>>> import numpy as np
>>> np.set_printoptions(precision=2, suppress=True, linewidth=140, floatmode="fixed")
>>> rd = lambda a: np.round(a, 2) + 0
>>> E = np.load("dump.npy")
>>> print(E)
[[ 1.02  1.00  0.85  0.04 -1.05 -0.91 -0.01]
 [ 1.16  1.02  1.03 -0.02 -1.04 -1.19  0.02]
 [ 1.05  1.02  1.18  0.02 -0.90 -1.02 -0.13]
 [ 1.12  0.89  1.04 -0.10 -1.02 -1.04 -0.06]
 [ 0.98  0.99  0.91  0.08 -1.17 -1.04 -0.14]
 [ 1.01  0.88  1.08  0.06 -1.02 -1.02 -0.14]
 [ 1.12  1.12  0.98  0.07 -0.85 -1.04 -0.06]
 [ 1.01  0.86  0.94 -0.10 -1.28 -1.05 -0.03]
 [ 1.06  0.99  0.99  0.15 -1.02 -1.09  0.00]
 [ 0.96  1.09  1.13  0.01 -1.03 -1.03  0.16]
 [ 0.94  0.94  1.00  0.02 -1.13 -0.85 -0.04]
 [ 1.00  1.05  0.75  0.21 -1.01 -1.09  0.08]
 [ 0.94  1.04  0.88  0.08 -1.14 -0.85 -0.09]
 [ 0.99  1.05  1.11  0.04 -1.00 -1.10  0.07]
 [ 1.00  1.03  0.94  0.04 -0.98 -0.93  0.01]
 [ 1.02  0.85  0.82  0.18 -1.04 -0.99  0.01]
 [ 0.94  1.04  1.02 -0.02 -1.09 -0.92  0.12]
 [ 0.90  0.93  0.94 -0.04 -1.17 -1.05  0.03]
 [ 1.05  0.92  0.97  0.24 -1.20 -1.03 -0.09]
 [ 1.03  0.99  1.12 -0.01 -1.03 -1.17 -0.02]
 [ 0.96  1.21  1.04 -0.05 -1.01 -0.87 -0.02]
 [ 1.05  1.03  0.97  0.07 -1.30 -0.83 -0.01]
 [-0.05  0.79  0.85  2.02 -0.97 -2.09  0.00]
 [ 0.04  0.86  0.90  1.95 -0.97 -1.97  0.05]
 [ 0.06  1.10  1.10  1.92 -0.80 -1.96  0.08]
 [ 0.20  0.86  1.02  1.85 -0.76 -1.96  0.03]
 [-0.14  0.89  0.96  2.07 -0.88 -1.98  0.01]
 [-0.22  0.94  1.08  2.12 -0.89 -2.12  0.03]
 [-0.05  1.05  1.06  1.97 -1.05 -2.13 -0.07]
 [-0.08  1.01  0.88  2.13 -0.99 -1.92  0.04]
 [-0.04  1.11  0.97  2.05 -0.86 -2.03  0.05]
 [ 0.10  0.97  0.95  1.91 -0.80 -1.99  0.05]
 [ 0.06  0.98  0.94  2.05 -1.21 -1.77 -0.11]
 [ 0.04  0.96  1.07  1.92 -1.17 -1.92 -0.03]
 [ 0.06  0.84  1.18  2.02 -0.84 -2.03 -0.12]
 [-0.02  0.86  0.98  2.01 -0.97 -2.01 -0.03]
 [-0.08  1.15  0.97  2.02 -1.09 -1.94  0.02]
 [ 0.15  0.96  0.87  1.91 -0.99 -1.99  0.04]
 [ 0.01  1.02  0.87  2.30 -1.00 -1.91 -0.03]
 [-0.01  1.06  1.03  2.03 -1.22 -2.06  0.01]
 [-0.10  1.02  1.08  2.02 -1.07 -1.98  0.18]
 [ 0.12  1.06  0.92  2.16 -0.91 -1.95  0.04]
 [ 0.06  1.10  0.91  2.05 -0.89 -1.91 -0.15]
 [-0.04  0.97  1.02  2.12 -1.10 -1.93  0.05]]
>>> cen = E - E.mean(axis=0)
>>> left, sig, Vt = np.linalg.svd(cen, full_matrices=False)
>>> print(np.abs(Vt[0]).argmax())
3
>>> print(np.abs(left[:, 0]).argmax())
27
>>> print(rd(sig))
[8.09 0.87 0.67 0.65 0.53 0.46 0.36]
>>> print(rd(Vt[0] * np.sign(Vt[0, np.abs(Vt[0]).argmax()])))
[-0.42 -0.01  0.00  0.82  0.04 -0.40  0.01]
>>> print(rd(cen.mean(axis=0)))
[0.00 0.00 0.00 0.00 0.00 0.00 0.00]
>>> cen = E - E.mean(axis=0)
>>> vecs = np.linalg.svd(cen)[2][:2]
>>> out = cen - cen @ vecs.T @ vecs
>>> print(rd(np.diag(vecs.T @ vecs)))
[0.20 0.00 0.13 0.69 0.65 0.32 0.00]
>>> print(rd((cen @ vecs.T).std(axis=0)))
[1.22 0.13]
>>> print(rd(out.std(axis=0)))
[0.07 0.09 0.08 0.04 0.05 0.07 0.07]
>>> Z = E[[18, 20]].astype(float)
>>> for _ in range(4):
...     labels = np.linalg.norm(E[:, None] - Z, axis=-1).argmin(axis=1)
...     Z = np.array([E[labels == j].mean(axis=0) for j in range(2)])
... 
>>> print(labels)
[1 1 1 1 1 1 1 1 1 1 1 1 1 1 1 1 1 1 1 1 1 1 0 0 0 0 0 0 0 0 0 0 0 0 0 0 0 0 0 0 0 0 0 0]
>>> print(np.abs(Z[1] - Z[0]).argmax())
3
>>> print(rd(Z))
[[ 0.00  0.98  0.98  2.03 -0.97 -1.98  0.01]
 [ 1.01  1.00  0.99  0.04 -1.07 -1.01 -0.02]]
>>> print(rd(Z[1] - Z[0]))
[ 1.01  0.02  0.00 -1.98 -0.09  0.97 -0.02]
>>> print(np.bincount(labels))
[22 22]
>>> A = np.load("w.npy")
>>> print(A)
[[5 1 4 0 0 3 1]
 [1 5 1 4 0 0 3]
 [3 1 5 1 4 0 0]
 [0 3 1 5 1 4 0]
 [0 0 3 1 5 1 4]
 [4 0 0 3 1 5 1]
 [1 4 0 0 3 1 5]]
>>> u = np.array([-1, 2, -1])
>>> print(rd(np.cross(E[28, :3], E[1, :3])))
[ 0.00  1.28 -1.27]
>>> print(rd(np.convolve(E[28], u)))
[ 0.05 -1.15  1.09 -0.90  3.93 -1.94 -3.14  1.99  0.07]
